% python3 -q
>>> import numpy as np
>>> from numpy import linalg as LA
>>> np.set_printoptions(precision=2, suppress=True, linewidth=140, legacy="1.25")
>>> data = np.loadtxt("arr.csv", delimiter=",")
>>> print(data)
[[ 0.8   0.44  0.36  0.2 ]
 [ 0.44  0.04 -0.79 -0.44]
 [ 0.36 -0.79  0.36 -0.36]
 [ 0.2  -0.44 -0.36  0.8 ]]
>>> x = np.array([1, -3, 1, 3])
>>> target = data @ x
>>> print(target)
[ 0.44 -1.78  2.    3.56]
>>> np.round(LA.solve(data, data[:, 1]), 2) + 0
array([0., 1., 0., 0.])
>>> LA.solve(data, 4 * target)
array([  4., -12.,   4.,  12.])
>>> LA.solve(data, target + data[:, 0])
array([ 2., -3.,  1.,  3.])
>>> t = np.radians(155)
>>> R = np.eye(4)
>>> R[1, 1] = R[3, 3] = np.cos(t)
>>> R[1, 3], R[3, 1] = -np.sin(t), np.sin(t)
>>> R
array([[ 1.  ,  0.  ,  0.  ,  0.  ],
       [ 0.  , -0.91,  0.  , -0.42],
       [ 0.  ,  0.  ,  1.  ,  0.  ],
       [ 0.  ,  0.42,  0.  , -0.91]])
>>> Y = data @ R.T
>>> np.allclose(LA.norm(data, axis=1), LA.norm(Y, axis=1))
True
>>> round(float(LA.det(R)), 2), round(float(np.trace(R)), 2)
(1.0, 0.19)
>>> print(np.allclose(data @ data.T, Y @ Y.T))
True
>>> Q, R = LA.qr(data)
>>> Q
array([[-0.8 ,  0.44, -0.36,  0.2 ],
       [-0.44,  0.04,  0.79, -0.44],
       [-0.36, -0.79, -0.36, -0.36],
       [-0.2 , -0.44,  0.36,  0.8 ]])
>>> Q.shape, R.shape
((4, 4), (4, 4))
>>> abs(R[0, 0]), np.round(LA.norm(data[:, 0]), 2)
(1.0, 1.0)
>>> np.trace(Q @ Q.T)
4.0
>>> np.round(Q.T @ Q, 2) + 0
array([[1., 0., 0., 0.],
       [0., 1., 0., 0.],
       [0., 0., 1., 0.],
       [0., 0., 0., 1.]])
>>> proj = np.triu(np.array([[2, -1, 3, 2], [3, 3, -2, 1], [0, 1, -2, 2], [1, 2, -1, 3]]), 1) + np.eye(4)
>>> Y = proj @ Q @ LA.inv(proj)
>>> print(LA.matrix_rank(Y))
4
>>> np.round(LA.det(Y), 2)
-1.0
>>> print(np.round(np.poly(Y), 2) + 0)
[ 1.    0.32  0.   -0.32 -1.  ]
>>> Y = data / np.sqrt((data ** 2).mean(axis=1, keepdims=True))
>>> Y[1]
array([ 0.87,  0.08, -1.57, -0.87])
>>> M = np.load("dump.npy")
>>> print(M)
[[ 0  0  0  0  0  0  0  0  0]
 [-6 -4  2 -6 -2 -6 -4 -4 -6]
 [-3 -2  1 -3 -1 -3 -2 -2 -3]
 [-6 -4  2 -6 -2 -6 -4 -4 -6]]
>>> left, sv, vt = LA.svd(M)
>>> evecs = vt[:(sv > 1e-8).sum()]
>>> rng = np.random.default_rng(7069)
>>> x = M[2] + 2 * M[0] + rng.integers(2) * np.eye(9)[5]
>>> x
array([-3., -2.,  1., -3., -1., -2., -2., -2., -3.])
>>> LA.matrix_rank(np.vstack([M, x]))
2
>>> r = LA.matrix_rank(M)
>>> r
1
>>> null = LA.svd(M)[2][r:].T
>>> null @ null.T
array([[ 0.82, -0.12,  0.06, -0.18, -0.06, -0.18, -0.12, -0.12, -0.18],
       [-0.12,  0.92,  0.04, -0.12, -0.04, -0.12, -0.08, -0.08, -0.12],
       [ 0.06,  0.04,  0.98,  0.06,  0.02,  0.06,  0.04,  0.04,  0.06],
       [-0.18, -0.12,  0.06,  0.82, -0.06, -0.18, -0.12, -0.12, -0.18],
       [-0.06, -0.04,  0.02, -0.06,  0.98, -0.06, -0.04, -0.04, -0.06],
       [-0.18, -0.12,  0.06, -0.18, -0.06,  0.82, -0.12, -0.12, -0.18],
       [-0.12, -0.08,  0.04, -0.12, -0.04, -0.12,  0.92, -0.08, -0.12],
       [-0.12, -0.08,  0.04, -0.12, -0.04, -0.12, -0.08,  0.92, -0.12],
       [-0.18, -0.12,  0.06, -0.18, -0.06, -0.18, -0.12, -0.12,  0.82]])
>>> null.shape
(9, 8)
>>> print(np.allclose(M @ null, 0))
True
